% ipython --no-banner

In [1]: import numpy as np

In [2]: import numpy.linalg as la

In [3]: np.set_printoptions(suppress=True, linewidth=140)

In [4]: F = np.load("mat.npy")

In [5]: print(F)
[[-1.18  -0.203  1.563  1.888]
 [-0.203  7.417  0.18  -1.115]
 [ 1.563  0.18   5.464 -0.031]
 [ 1.888 -1.115 -0.031  5.299]]

In [6]: # equal to its transpose

In [7]: r0, v = F[1], F[3]

In [8]: print(round(r0 @ v, 3))
-14.567

In [9]: print(np.round(r0 @ r0, 3))
56.329

In [10]: pr = (r0 @ v) / (r0 @ r0) * r0

In [11]: print(np.round(v - pr, 3))
[1.836 0.803 0.016 5.011]

In [12]: print(round((v - pr) @ r0, 3))
0.0

In [13]: Q, r_ = la.qr(F)

In [14]: print(r_.round(3))
[[ 2.728 -1.133  2.42   2.916]
 [ 0.    -7.419 -0.644  1.518]
 [ 0.     0.    -5.105  0.717]
 [ 0.     0.     0.     4.644]]

In [15]: print(np.allclose(r_.T @ r_, F.T @ F))
True

In [16]: print(np.round(Q.T @ Q, 3) + 0)
[[1. 0. 0. 0.]
 [0. 1. 0. 0.]
 [0. 0. 1. 0.]
 [0. 0. 0. 1.]]

In [17]: vals, evecs = la.eig(F)

In [18]: print(round(np.prod(vals), 3))
-479.797

In [19]: print(vals.round(3))
[-1.999  8.     5.999  5.   ]

In [20]: print(np.round(np.sort(la.eigvals(F.T)), 3))
[-1.999  5.     5.999  8.   ]

In [21]: Q = F.astype(float).copy()

In [22]: for j in range(4):
    ...:     Q[:, j] -= Q[:, :j] @ (Q[:, :j].T @ Q[:, j])
    ...:     Q[:, j] /= la.norm(Q[:, j])
    ...: 

In [23]: print(np.round(Q.T @ Q, 3) + 0)
[[1. 0. 0. 0.]
 [0. 1. 0. 0.]
 [0. 0. 1. 0.]
 [0. 0. 0. 1.]]

In [24]: arr = np.cumsum(np.array([[-3, 3, 3, 3],
    ...:     [-2, -1, 1, 2],
    ...:     [-3, 1, -2, -2],
    ...:     [2, -3, -3, 1],
    ...:     [-2, 1, 3, 0],
    ...:     [3, 1, -3, 3],
    ...:     [-3, -2, 2, 0],
    ...:     [-1, -2, -1, -3],
    ...:     [2, 2, 0, 1],
    ...:     [-3, -2, 2, 0],
    ...:     [-1, -1, -3, -1],
    ...:     [-3, 2, -2, 0],
    ...:     [-1, -3, -2, 2],
    ...:     [2, -3, 2, -1],
    ...:     [1, 2, 3, -1],
    ...:     [2, 3, -2, 1],
    ...:     [-1, 3, -3, -3],
    ...:     [1, -1, 1, 0],
    ...:     [1, -3, -2, 1],
    ...:     [1, -2, 2, 2],
    ...:     [2, 2, -2, -3],
    ...:     [-3, -2, 0, -1],
    ...:     [-2, 1, 2, 0],
    ...:     [1, 1, 1, -3],
    ...:     [2, 3, 3, 0],
    ...:     [-3, -1, -2, 0],
    ...:     [1, -2, 0, -3],
    ...:     [1, 0, 3, -2],
    ...:     [-3, 1, -3, 3]]), axis=0)

In [25]: print(arr)
[[ -3   3   3   3]
 [ -5   2   4   5]
 [ -8   3   2   3]
 [ -6   0  -1   4]
 [ -8   1   2   4]
 [ -5   2  -1   7]
 [ -8   0   1   7]
 [ -9  -2   0   4]
 [ -7   0   0   5]
 [-10  -2   2   5]
 [-11  -3  -1   4]
 [-14  -1  -3   4]
 [-15  -4  -5   6]
 [-13  -7  -3   5]
 [-12  -5   0   4]
 [-10  -2  -2   5]
 [-11   1  -5   2]
 [-10   0  -4   2]
 [ -9  -3  -6   3]
 [ -8  -5  -4   5]
 [ -6  -3  -6   2]
 [ -9  -5  -6   1]
 [-11  -4  -4   1]
 [-10  -3  -3  -2]
 [ -8   0   0  -2]
 [-11  -1  -2  -2]
 [-10  -3  -2  -5]
 [ -9  -3   1  -7]
 [-12  -2  -2  -4]]

In [26]: vals, evecs = la.eigh(F)

In [27]: vec = np.array([1, 5, 3, 6])

In [28]: print(np.round(la.eigvalsh(F[1:, 1:]), 3))
[4.817 5.454 7.909]

In [29]: print((np.sign(evecs[:, -1].round(6)) == np.sign(evecs[0, -1].round(6))).astype(int))
[1 0 0 1]

In [30]: print(round(vec @ F @ vec / (vec @ vec), 3), round(float(vals[0]), 3), np.round(vals[-1], 3))
5.515 -1.999 8.0

In [31]: print(np.round(evecs * np.abs(vals) @ evecs.T, 3))
[[ 2.416 -0.222  0.807  0.952]
 [-0.222  7.417  0.184 -1.11 ]
 [ 0.807  0.184  5.623  0.166]
 [ 0.952 -1.11   0.166  5.543]]

In [32]: print(np.abs(F).sum(axis=1).max(), round(np.abs(vals).max(), 3))
8.915 8.0
